% ipython --no-banner

In [1]: import numpy as np

In [2]: from numpy import linalg as LA

In [3]: np.set_printoptions(precision=2, suppress=True, linewidth=100, legacy="1.25")

In [4]: def rd(a):
   ...:     return np.round(a, 2) + 0
   ...: 

In [5]: arr = np.loadtxt("run2.csv", delimiter=",")

In [6]: arr
Out[6]: 
array([[0., 1., 0., 0., 1.],
       [1., 0., 0., 1., 0.],
       [0., 0., 0., 1., 1.],
       [0., 1., 1., 0., 0.],
       [1., 0., 1., 0., 0.]])

In [7]: M2 = LA.inv(arr)

In [8]: rd(LA.inv(M2))
Out[8]: 
array([[0., 1., 0., 0., 1.],
       [1., 0., 0., 1., 0.],
       [0., 0., 0., 1., 1.],
       [0., 1., 1., 0., 0.],
       [1., 0., 1., 0., 0.]])

In [9]: rd(LA.slogdet(arr)[0])
Out[9]: 1.0

In [10]: (np.abs(M2) > 1e-9).astype(int)
Out[10]: 
array([[1, 1, 1, 1, 1],
       [1, 1, 1, 1, 1],
       [1, 1, 1, 1, 1],
       [1, 1, 1, 1, 1],
       [1, 1, 1, 1, 1]])

In [11]: arr @ arr
Out[11]: 
array([[2., 0., 1., 1., 0.],
       [0., 2., 1., 0., 1.],
       [1., 1., 2., 0., 0.],
       [1., 0., 0., 2., 1.],
       [0., 1., 0., 1., 2.]])

In [12]: arr.sum(axis=0)
Out[12]: array([2., 2., 2., 2., 2.])

In [13]: Lm = np.diag(arr.sum(axis=1)) - arr

In [14]: rd(LA.eigvalsh(Lm))
Out[14]: array([0.  , 1.38, 1.38, 3.62, 3.62])

In [15]: rng = np.random.default_rng(928)

In [16]: lab = rng.permutation(5)

In [17]: lab
Out[17]: array([0, 1, 2, 3, 4])

In [18]: M2 = arr[lab][:, lab]

In [19]: np.trace(M2)
Out[19]: 0.0

In [20]: np.diag(M2)
Out[20]: array([0., 0., 0., 0., 0.])

In [21]: rd(LA.det(M2)), rd(LA.det(arr[lab]))
Out[21]: (2.0, 2.0)

In [22]: [round(float(LA.det(arr[:i, :i])), 2) + 0 for i in range(1, 6)]
Out[22]: [0.0, -1.0, 0.0, 1.0, 2.0]

In [23]: rd(LA.eigvalsh(arr).min())
Out[23]: -1.62

In [24]: np.all(LA.eigvalsh(arr) > 0)
Out[24]: False

In [25]: E = np.loadtxt("m.csv", delimiter=",")

In [26]: E
Out[26]: 
array([[ 1.2 , -0.8 ,  0.3 ,  1.5 ],
       [ 6.45,  0.9 ,  1.6 , -0.1 ],
       [-2.02, -0.2 , -0.5 , -0.9 ],
       [-4.42,  0.2 , -1.1 , -0.2 ],
       [-0.42,  1.3 , -0.1 ,  0.8 ],
       [-1.56,  2.  , -0.4 ,  0.6 ],
       [-0.37, -0.3 , -0.1 , -1.6 ],
       [-1.27,  1.9 , -0.3 , -0.1 ],
       [-8.76,  0.2 , -2.2 ,  2.  ],
       [ 1.52,  1.1 ,  0.4 , -0.9 ],
       [-0.38,  0.1 , -0.1 ,  0.9 ],
       [-0.4 ,  1.1 , -0.1 ,  0.8 ],
       [ 0.84,  0.6 ,  0.2 ,  0.5 ],
       [-0.75,  1.1 , -0.2 , -0.5 ],
       [ 1.17,  0.2 ,  0.3 ,  0.  ],
       [-7.97, -1.9 , -2.  , -1.5 ],
       [-3.63, -1.5 , -0.9 ,  1.  ],
       [ 0.76, -0.5 ,  0.2 ,  0.3 ],
       [ 1.11,  0.5 ,  0.3 ,  0.1 ],
       [ 1.59, -0.8 ,  0.4 ,  0.  ],
       [ 1.52,  0.5 ,  0.4 , -1.1 ],
       [-2.28, -0.4 , -0.6 ,  1.8 ],
       [-2.86, -1.3 , -0.7 , -1.  ],
       [10.02,  1.8 ,  2.5 , -0.7 ]])

In [27]: M2 = np.array([[-4, -9], [-1, 3], [2, 8], [4, 9]])

In [28]: np.vstack([E, M2.T]).shape
Out[28]: (26, 4)

In [29]: lab = E[:, 0] > np.median(E[:, 0])

In [30]: r0 = E[lab].mean(axis=0) - E[~lab].mean(axis=0)

In [31]: rd(r0)
Out[31]: array([ 5.15,  0.07,  1.29, -0.32])

In [32]: d = LA.norm(E[:, None] - E[None], axis=-1)

In [33]: d.mean(axis=1).argmax()
Out[33]: 23

In [34]: d.shape
Out[34]: (24, 24)

In [35]: Uu, sig, Vt = LA.svd(E)

In [36]: np.argmax(sig[:-1] / (sig[1:] + 1e-6)) + 1
Out[36]: 3

In [37]: M2 = Uu[:, :3] @ np.diag(sig[:3]) @ Vt[:3]

In [38]: LA.matrix_rank(E, rtol=0.05)
Out[38]: 3

In [39]: LA.matrix_rank(M2)
Out[39]: 3

In [40]: cov = np.cov(E, rowvar=False)

In [41]: rd(np.corrcoef(E.T))
Out[41]: 
array([[ 1.  ,  0.46,  1.  , -0.18],
       [ 0.46,  1.  ,  0.46,  0.05],
       [ 1.  ,  0.46,  1.  , -0.18],
       [-0.18,  0.05, -0.18,  1.  ]])

In [42]: rd(np.polyfit(E[:, 2], E[:, 3], 1))
Out[42]: array([-0.19,  0.05])

In [43]: rd(cov)
Out[43]: 
array([[15.01,  1.88,  3.76, -0.69],
       [ 1.88,  1.13,  0.47,  0.05],
       [ 3.76,  0.47,  0.94, -0.18],
       [-0.69,  0.05, -0.18,  0.98]])

In [44]: rd(E.std(axis=0))
Out[44]: array([3.79, 1.04, 0.95, 0.97])

In [45]: np.argwhere(np.triu(np.abs(np.corrcoef(E.T)) > 0.8, 1))
Out[45]: array([[0, 2]])

In [46]: rd(np.corrcoef(E[:, 2], E[:, 3])[0, 1])
Out[46]: -0.18
